>>> import numpy as np
>>> np.set_printoptions(suppress=True, linewidth=200)
>>> A = np.tril(np.array([[0, 7, -4, 7, 4, -8, -5, 9],
...     [-3, 6, -8, -6, -8, 4, 4, -9],
...     [-9, 6, -1, -8, 7, -1, -4, 4],
...     [-1, -2, 3, 4, 3, 5, -1, 6],
...     [-6, 2, 9, 6, -2, -6, -6, -4],
...     [-9, 6, 0, 0, -5, -8, 8, 2],
...     [4, 0, 8, 6, 5, -6, 3, -3],
...     [5, -1, 7, -8, 7, 4, 0, -2]]), -1) + np.eye(8, dtype=int)
>>> A
array([[ 1,  0,  0,  0,  0,  0,  0,  0],
       [-3,  1,  0,  0,  0,  0,  0,  0],
       [-9,  6,  1,  0,  0,  0,  0,  0],
       [-1, -2,  3,  1,  0,  0,  0,  0],
       [-6,  2,  9,  6,  1,  0,  0,  0],
       [-9,  6,  0,  0, -5,  1,  0,  0],
       [ 4,  0,  8,  6,  5, -6,  1,  0],
       [ 5, -1,  7, -8,  7,  4,  0,  1]])
>>> round(np.linalg.norm(A, 2) / np.linalg.norm(A), 2)
np.float64(0.67)
>>> [round(float(x), 2) for x in np.linalg.svd(A, compute_uv=False)[:3]]
[19.34, 16.56, 12.05]
>>> np.allclose(A, A.T)
False
>>> np.linalg.matrix_power(A, 2)
array([[   1,    0,    0,    0,    0,    0,    0,    0],
       [  -6,    1,    0,    0,    0,    0,    0,    0],
       [ -36,   12,    1,    0,    0,    0,    0,    0],
       [ -23,   14,    6,    1,    0,    0,    0,    0],
       [-105,   46,   36,   12,    1,    0,    0,    0],
       [  -6,    2,  -45,  -30,  -10,    1,    0,    0],
       [ -46,   10,   79,   42,   40,  -12,    1,    0],
       [-120,   94,   53,   26,   -6,    8,    0,    1]])
>>> np.trace(A)
np.int64(8)
>>> round(float(np.linalg.det(A)), 2)
1.0
>>> (A - A.T) / 2
array([[ 0. ,  1.5,  4.5,  0.5,  3. ,  4.5, -2. , -2.5],
       [-1.5,  0. , -3. ,  1. , -1. , -3. ,  0. ,  0.5],
       [-4.5,  3. ,  0. , -1.5, -4.5,  0. , -4. , -3.5],
       [-0.5, -1. ,  1.5,  0. , -3. ,  0. , -3. ,  4. ],
       [-3. ,  1. ,  4.5,  3. ,  0. ,  2.5, -2.5, -3.5],
       [-4.5,  3. ,  0. ,  0. , -2.5,  0. ,  3. , -2. ],
       [ 2. ,  0. ,  4. ,  3. ,  2.5, -3. ,  0. ,  0. ],
       [ 2.5, -0.5,  3.5, -4. ,  3.5,  2. ,  0. ,  0. ]])
